$ python3 -q
>>> import numpy as np
>>> from numpy import linalg as LA
>>> np.set_printoptions(suppress=True, linewidth=140)
>>> M = np.load("sample18.npy")
>>> M
array([[3, 0, 0, 0, 0, 0, 0, 0],
       [5, 0, 0, 0, 0, 0, 0, 0],
       [0, 3, 2, 0, 0, 0, 0, 0],
       [3, 2, 2, 4, 0, 0, 0, 0],
       [5, 2, 3, 2, 0, 0, 0, 0],
       [3, 1, 5, 1, 5, 0, 0, 0],
       [2, 1, 1, 5, 1, 1, 0, 0],
       [5, 2, 5, 1, 2, 2, 0, 0]])
>>> np.round(LA.norm(M, axis=0), 1)
array([10.3,  4.8,  8.2,  6.9,  5.5,  2.2,  0. ,  0. ])
>>> round(float(LA.norm(M, "nuc")), 1)
31.6
>>> round(float(LA.norm(M) ** 2 / LA.norm(M, 2) ** 2), 1)
1.4
>>> np.round(LA.norm(M[3] - M[5]), 1)
np.float64(6.6)
>>> np.round(LA.norm(M, 1), 1), round(float(LA.norm(M, np.inf)), 1)
(np.float64(26.0), 17.0)
>>> np.round(LA.norm(M, axis=1), 1)
array([3. , 5. , 3.6, 5.7, 6.5, 7.8, 5.7, 7.9])
>>> def softmax(z):
...     e = np.exp(z - z.max(axis=-1, keepdims=True))
...     return e / e.sum(axis=-1, keepdims=True)
... 
>>> np.round(softmax(M[0]), 1) + 0
array([0.7, 0. , 0. , 0. , 0. , 0. , 0. , 0. ])
>>> np.round(softmax(M).sum(axis=1), 1)
array([1., 1., 1., 1., 1., 1., 1., 1.])
>>> scores = M @ M.T / np.sqrt(8)
>>> softmax(scores).round(6).argmax(axis=1)
array([1, 1, 7, 3, 7, 5, 6, 7])
>>> np.round(softmax(scores + np.triu(np.full(scores.shape, -np.inf), 1)), 1) + 0
array([[1. , 0. , 0. , 0. , 0. , 0. , 0. , 0. ],
       [0. , 1. , 0. , 0. , 0. , 0. , 0. , 0. ],
       [0. , 0. , 1. , 0. , 0. , 0. , 0. , 0. ],
       [0. , 0. , 0. , 1. , 0. , 0. , 0. , 0. ],
       [0. , 0. , 0. , 0. , 1. , 0. , 0. , 0. ],
       [0. , 0. , 0. , 0. , 0. , 1. , 0. , 0. ],
       [0. , 0. , 0. , 0.2, 0. , 0. , 0.7, 0. ],
       [0. , 0. , 0. , 0. , 0. , 0. , 0. , 1. ]])
>>> np.round(softmax(scores), 1) + 0
array([[0. , 0.3, 0. , 0. , 0.3, 0. , 0. , 0.3],
       [0. , 0.3, 0. , 0. , 0.3, 0. , 0. , 0.3],
       [0. , 0. , 0.2, 0.1, 0.1, 0.2, 0. , 0.5],
       [0. , 0. , 0. , 0.3, 0.3, 0. , 0.1, 0.3],
       [0. , 0. , 0. , 0. , 0.2, 0. , 0. , 0.8],
       [0. , 0. , 0. , 0. , 0. , 0.9, 0. , 0.1],
       [0. , 0. , 0. , 0.2, 0. , 0. , 0.7, 0.1],
       [0. , 0. , 0. , 0. , 0. , 0. , 0. , 1. ]])
